$ python -q
>>> import numpy as np
>>> import numpy.linalg as la
>>> np.set_printoptions(suppress=True, linewidth=120)
>>> rnd = lambda a: np.round(a, 4) + 0
>>> K = np.load("data.npy")
>>> K
array([[  99.7834,  179.3486,  120.644 ,  -80.5422,   79.3503,  100.3147, -101.6335,   19.4541,  -98.4265],
       [  98.8625,  179.9111,  120.1176,  -79.4594,   80.2934,  100.1527,  -99.3983,   20.7697,  -98.8285],
       [ 100.6535,  181.3102,  119.5496,  -78.1394,   79.2107,  100.0621,  -98.7333,   18.2677, -101.495 ],
       [  99.6319,  179.7779,  120.2173,  -79.2422,   80.8634,   99.7504,  -98.5878,   21.1342, -101.3005],
       [ 101.0033,  180.3639,  120.3502,  -79.6465,   79.3988,   99.997 , -100.8659,   20.8733,  -98.604 ],
       [ 100.5953,  181.2852,  119.648 ,  -80.2153,   80.0097,  100.2335, -101.6528,   19.2566,  -99.697 ],
       [ 100.5148,  179.3073,  120.8364,  -80.5898,   79.3194,   99.6695, -100.3141,   20.6458,  -97.3415],
       [ 100.5676,  181.4344,  120.1661,  -81.1883,   80.2632,  100.2649, -101.3793,   19.5041,  -99.353 ],
       [ 100.4592,  180.277 ,  118.6179,  -79.8532,   79.1967,   99.0637, -101.2377,   19.1027,  -99.8398],
       [ 100.8239,  179.1425,  118.9156,  -80.4602,   78.5697,  100.7999, -100.5456,   18.8003, -100.3008]])
>>> U, sig, VT = la.svd(K)
>>> np.argmax(sig[:-1] / (sig[1:] + 1e-6)) + 1
np.int64(1)
>>> rnd(sig)
array([1000.1779,    5.1888,    4.1872,    2.1296,    2.0379,    1.6463,    1.06  ,    0.9202,    0.229 ])
>>> out = U[:, :1] @ np.diag(sig[:1]) @ VT[:1]
>>> rnd(la.norm(K - out, 2)), rnd(sig[1])
(np.float64(5.1888), np.float64(5.1888))
>>> rnd(np.abs(K - out).max())
np.float64(1.9649)
>>> rnd(la.norm(K - out) / la.norm(K))
np.float64(0.0076)
>>> cov = K.T @ K
>>> np.allclose(cov, cov.T)
True
>>> m1 = np.load("run7.npy")
>>> m1
array([[-53,  22, -45,   0,  16,  17,   5, -11, -38,  20,  52],
       [-20,  14, -16,  -9,  12,  -4,  11,  -3,  -7,   3,  17],
       [-48,  33, -36, -21,  24,  -6,  18,  -6, -15,   9,  36],
       [-64,  50, -36, -39,  20,  -8,   1,  -1,  -1,  13,  23],
       [-30,  17, -26,  -7,  16,   0,  14,  -6, -17,   7,  30],
       [-49,  21, -49,   0,  28,   7,  28, -14, -42,  14,  63],
       [-32,  13, -24,   0,   4,  14,  -7,  -5, -20,  14,  25],
       [-53,  29, -37, -12,  12,  11,  -4,  -6, -22,  18,  35],
       [-73,  43, -53, -21,  24,   7,   7,  -9, -29,  21,  52],
       [-61,  41, -33, -27,   8,   7, -17,  -1,  -7,  19,  20],
       [-64,  35, -48, -14,  20,  10,   5,  -9, -30,  20,  49],
       [-77,  61, -45, -48,  28, -13,   8,  -2,  -2,  14,  31],
       [-43,  20, -39,  -3,  20,   7,  16, -10, -31,  13,  47]])
>>> out = m1 / la.norm(m1, axis=1)
Traceback (most recent call last):
  File "<python-input-17>", line 1, in <module>
    out = m1 / la.norm(m1, axis=1)
          ~~~^~~~~~~~~~~~~~~~~~~~~
ValueError: operands could not be broadcast together with shapes (13,11) (13,) 
>>> out = m1 / la.norm(m1, axis=1, keepdims=True)
>>> cov = out @ out.T
>>> rnd(cov[3])
array([0.7387, 0.8907, 0.9249, 1.    , 0.8246, 0.697 , 0.7313, 0.8813, 0.9068, 0.9526, 0.8715, 0.9974, 0.7563])
>>> rnd(la.norm(out, axis=1))
array([1., 1., 1., 1., 1., 1., 1., 1., 1., 1., 1., 1., 1.])
